$ python -q
>>> import numpy as np
>>> np.set_printoptions(suppress=True, linewidth=160)
>>> def rnd(a):
...     return np.round(a, 3) + 0
... 
>>> feats = np.array([[4.0, 8.0, 2.0, 9.0, 6.0, 0.0, 0.0],
...     [3.0, 2.0, 5.0, 4.0, 6.0, 0.0, 0.0],
...     [7.0, 9.0, 7.0, 6.0, 1.0, 0.0, 0.0],
...     [4.0, 4.0, 3.0, 9.0, 6.0, 0.0, 0.0],
...     [5.0, 4.0, 2.0, 5.0, 6.0, 0.0, 0.0],
...     [0.0, 0.0, 0.0, 0.0, 0.0, 1.0, 1.0],
...     [0.0, 0.0, 0.0, 0.0, 0.0, 2.0, 2.0]])
>>> rk = np.linalg.matrix_rank(feats)
>>> rk
np.int64(6)
>>> ns = np.linalg.svd(feats)[2][rk:].T
>>> [int(np.linalg.matrix_rank(feats[:, :j + 1])) for j in range(7)]
[1, 2, 3, 4, 5, 6, 6]
>>> ns[:, 0] / ns[np.abs(ns[:, 0]).round(6).argmax(), 0]
array([-0., -0., -0., -0., -0.,  1., -1.])
>>> np.linalg.matrix_rank(feats.T @ feats), np.linalg.matrix_rank(feats @ feats.T)
(np.int64(6), np.int64(6))
>>> rng = np.random.default_rng(44)
>>> lab = rng.permutation(7)
>>> lab
array([3, 0, 2, 5, 4, 1, 6])
>>> M2 = feats[lab][:, lab]
>>> rnd(np.linalg.det(M2)), rnd(np.linalg.det(feats[lab]))
(np.float64(0.0), np.float64(0.0))
>>> mat = np.loadtxt("block19.csv", delimiter=",")
>>> mat
array([[58., 16., 42., 42., 34., 38., 38., 40., 18., 49., 28.],
       [16.,  9., 17., 14.,  8., 12., 13., 10., 13., 19., 16.],
       [42., 17., 45., 30., 24., 22., 23., 22., 19., 33., 24.],
       [42., 14., 30., 33., 24., 31., 32., 31., 19., 42., 27.],
       [34.,  8., 24., 24., 36., 14., 26., 32., 18., 28., 12.],
       [38., 12., 22., 31., 14., 35., 30., 27., 13., 41., 27.],
       [38., 13., 23., 32., 26., 30., 35., 34., 23., 44., 28.],
       [40., 10., 22., 31., 32., 27., 34., 37., 19., 40., 21.],
       [18., 13., 19., 19., 18., 13., 23., 19., 28., 30., 25.],
       [49., 19., 33., 42., 28., 41., 44., 40., 30., 58., 40.],
       [28., 16., 24., 27., 12., 27., 28., 21., 25., 40., 33.]])
>>> Uu, sig, VT = np.linalg.svd(mat)
>>> rnd(sig)
array([317.631,  35.791,  27.577,  26.001,   0.   ,   0.   ,   0.   ,   0.   ,   0.   ,   0.   ,   0.   ])
>>> M2 = Uu[:, :4] @ np.diag(sig[:4]) @ VT[:4]
>>> rnd(np.linalg.norm(mat - M2, 2)), rnd(sig[4])
(np.float64(0.0), np.float64(0.0))
>>> rnd(np.abs(mat - M2).max())
np.float64(0.0)
>>> rnd(np.linalg.norm(mat - M2) / np.linalg.norm(mat))
np.float64(0.0)
>>> Uu, sig, VT = np.linalg.svd(mat)
>>> V = VT[:(sig > 1e-8).sum()]
>>> vec = mat[1] + -3 * mat[6] + rng.integers(2) * np.eye(11)[3]
>>> vec
array([ -98.,  -30.,  -52.,  -81.,  -70.,  -78.,  -92.,  -92.,  -56., -113.,  -68.])
>>> np.linalg.matrix_rank(np.vstack([mat, vec]))
np.int64(5)
